$ python -q
>>> import numpy as np
>>> from numpy import linalg as LA
>>> np.set_printoptions(suppress=True, linewidth=140)
>>> def rnd(a):
...     return np.round(a, 2) + 0
... 
>>> E = np.load("a.npy")
>>> E
array([[0, 3, 0, 5],
       [0, 0, 0, 0],
       [0, 0, 0, 5],
       [0, 0, 0, 0]])
>>> LA.matrix_rank(E - E[0, 0] * np.eye(4))
np.int64(2)
>>> LA.matrix_power(E - np.diag(np.diag(E)), 4)
array([[0, 0, 0, 0],
       [0, 0, 0, 0],
       [0, 0, 0, 0],
       [0, 0, 0, 0]])
>>> [int(LA.matrix_rank(LA.matrix_power(E, p))) for p in range(1, 5)]
[2, 0, 0, 0]
>>> G = E.T @ E
>>> rnd(LA.svd(E, compute_uv=False) ** 2)
array([54.9,  4.1,  0. ,  0. ])
>>> LA.matrix_rank(G)
np.int64(2)
>>> np.allclose(G, G.T)
True
>>> np.diag(G)
array([ 0,  9,  0, 50])
>>> rnd(LA.eigvalsh(G)[::-1])
array([54.9,  4.1,  0. ,  0. ])
>>> G
array([[ 0,  0,  0,  0],
       [ 0,  9,  0, 15],
       [ 0,  0,  0,  0],
       [ 0, 15,  0, 50]])
>>> theta = np.radians(90)
>>> Rm = np.eye(4)
>>> Rm[0, 0] = Rm[1, 1] = np.cos(theta)
>>> Rm[0, 1], Rm[1, 0] = -np.sin(theta), np.sin(theta)
>>> rnd(Rm)
array([[ 0., -1.,  0.,  0.],
       [ 1.,  0.,  0.,  0.],
       [ 0.,  0.,  1.,  0.],
       [ 0.,  0.,  0.,  1.]])
>>> Y = E @ Rm.T
>>> np.abs(Y - E).max(axis=0)
array([3., 3., 0., 0.])
>>> np.allclose(E @ E.T, Y @ Y.T)
True
>>> rnd(LA.det(Rm)), np.trace(Rm)
(np.float64(1.0), np.float64(2.0))
>>> r = LA.matrix_rank(E)
>>> r
np.int64(2)
>>> N = LA.svd(E)[2][r:].T
>>> E @ N
array([[0., 0.],
       [0., 0.],
       [0., 0.],
       [0., 0.]])
>>> N @ N.T
array([[1., 0., 0., 0.],
       [0., 0., 0., 0.],
       [0., 0., 1., 0.],
       [0., 0., 0., 0.]])
>>> LA.matrix_rank(E.T @ E), LA.matrix_rank(E @ E.T)
(np.int64(2), np.int64(2))
